>>> import numpy as np
>>> np.set_printoptions(suppress=True, linewidth=120)
>>> K = np.load("sample11.npy")
>>> print(K)
[[-0.1 -0.6 -0.4]
 [ 0.6 -0.7  0.4]
 [ 0.   0.8  0.5]
 [ 0.8 -0.9  0.4]
 [ 0.8  0.6  1. ]
 [ 0.1  0.   0.1]
 [-0.3  0.1 -0.4]
 [-0.8 -0.9 -1. ]
 [ 0.9  0.3  1. ]
 [-0.8  0.9 -0.6]
 [ 0.6  0.8  0.9]
 [-0.4  0.8  0.2]
 [-0.8  1.  -0.3]
 [-0.6  0.9 -0.2]
 [-0.9  0.9 -0.6]
 [ 0.2 -0.3  0. ]
 [-0.2 -0.8 -0.7]
 [ 0.5  0.5  0.8]
 [ 0.8  0.1  0.9]
 [ 0.7 -0.2  0.8]
 [ 0.9 -0.6  0.9]
 [ 0.3 -0.4  0.2]
 [-0.1  0.3  0.1]
 [ 0.6  0.3  0.8]
 [-0.6  0.8 -0.2]
 [-0.8  0.6 -0.8]]
>>> other = K / np.sqrt((K ** 2).mean(axis=1, keepdims=True))
>>> print(other[17].round(1))
[0.8 0.8 1.3]
>>> print(np.linalg.matrix_rank(K - K.mean(axis=1, keepdims=True)))
2
>>> print(np.round(K - K.mean(axis=1, keepdims=True), 1) + 0)
[[ 0.3 -0.2  0. ]
 [ 0.5 -0.8  0.3]
 [-0.4  0.4  0.1]
 [ 0.7 -1.   0.3]
 [ 0.  -0.2  0.2]
 [ 0.  -0.1  0. ]
 [-0.1  0.3 -0.2]
 [ 0.1  0.  -0.1]
 [ 0.2 -0.4  0.3]
 [-0.6  1.1 -0.4]
 [-0.2  0.   0.1]
 [-0.6  0.6  0. ]
 [-0.8  1.  -0.3]
 [-0.6  0.9 -0.2]
 [-0.7  1.1 -0.4]
 [ 0.2 -0.3  0. ]
 [ 0.4 -0.2 -0.1]
 [-0.1 -0.1  0.2]
 [ 0.2 -0.5  0.3]
 [ 0.3 -0.6  0.4]
 [ 0.5 -1.   0.5]
 [ 0.3 -0.4  0.2]
 [-0.2  0.2  0. ]
 [ 0.  -0.3  0.2]
 [-0.6  0.8 -0.2]
 [-0.5  0.9 -0.5]]
>>> W0 = np.load("block4.npy")
>>> print(W0)
[[ -0.6   0.1  -6.    0.9]
 [ -0.7   0.2  -2.   -1. ]
 [  1.5   0.9 -20.   -0.5]
 [ -1.9  -0.4 -10.    0.1]]
>>> Q = W0.astype(float).copy()
>>> for j in range(4):
...     Q[:, j] -= Q[:, :j] @ (Q[:, :j].T @ Q[:, j])
...     Q[:, j] /= np.linalg.norm(Q[:, j])
... 
>>> print(np.round(Q.T @ Q, 1) + 0)
[[1. 0. 0. 0.]
 [0. 1. 0. 0.]
 [0. 0. 1. 0.]
 [0. 0. 0. 1.]]
>>> f = np.array([2, 4])
>>> print(np.convolve(K[2], f))
[0.  1.6 4.2 2. ]
>>> print(np.round(np.cross(K[2, :3], K[10, :3]), 1))
[ 0.3  0.3 -0.5]
>>> print(np.round(np.correlate(K[2], K[10], "full"), 1))
[0.  0.7 1.1 0.9 0.3]
>>> other = np.array([[1, -2, -2], [0, -1, 1]])
>>> C = np.kron(other, W0)
>>> print(C)
[[ -0.6   0.1  -6.    0.9   1.2  -0.2  12.   -1.8   1.2  -0.2  12.   -1.8]
 [ -0.7   0.2  -2.   -1.    1.4  -0.4   4.    2.    1.4  -0.4   4.    2. ]
 [  1.5   0.9 -20.   -0.5  -3.   -1.8  40.    1.   -3.   -1.8  40.    1. ]
 [ -1.9  -0.4 -10.    0.1   3.8   0.8  20.   -0.2   3.8   0.8  20.   -0.2]
 [ -0.    0.   -0.    0.    0.6  -0.1   6.   -0.9  -0.6   0.1  -6.    0.9]
 [ -0.    0.   -0.   -0.    0.7  -0.2   2.    1.   -0.7   0.2  -2.   -1. ]
 [  0.    0.   -0.   -0.   -1.5  -0.9  20.    0.5   1.5   0.9 -20.   -0.5]
 [ -0.   -0.   -0.    0.    1.9   0.4  10.   -0.1  -1.9  -0.4 -10.    0.1]]
>>> print(C.shape)
(8, 12)
>>> other = np.array([[2, -1, -2],
...     [-1, 3, 0],
...     [-1, -1, 1],
...     [-2, -2, 2],
...     [1, 1, 2],
...     [-3, -3, -3],
...     [2, 2, -2],
...     [3, 3, -2],
...     [1, 0, 0],
...     [-3, 2, -2],
...     [2, -1, -3],
...     [3, -3, 2]])
>>> print(np.linalg.matrix_rank(np.vstack([C, other.T])))
11
>>> print(np.linalg.matrix_rank(C @ other))
3
>>> print(np.round(np.einsum("ij->j", C), 1))
[ -1.7   0.8 -38.   -0.5   5.1  -2.4 114.    1.5   1.7  -0.8  38.    0.5]
>>> print(np.vstack([C, other.T]).shape)
(11, 12)
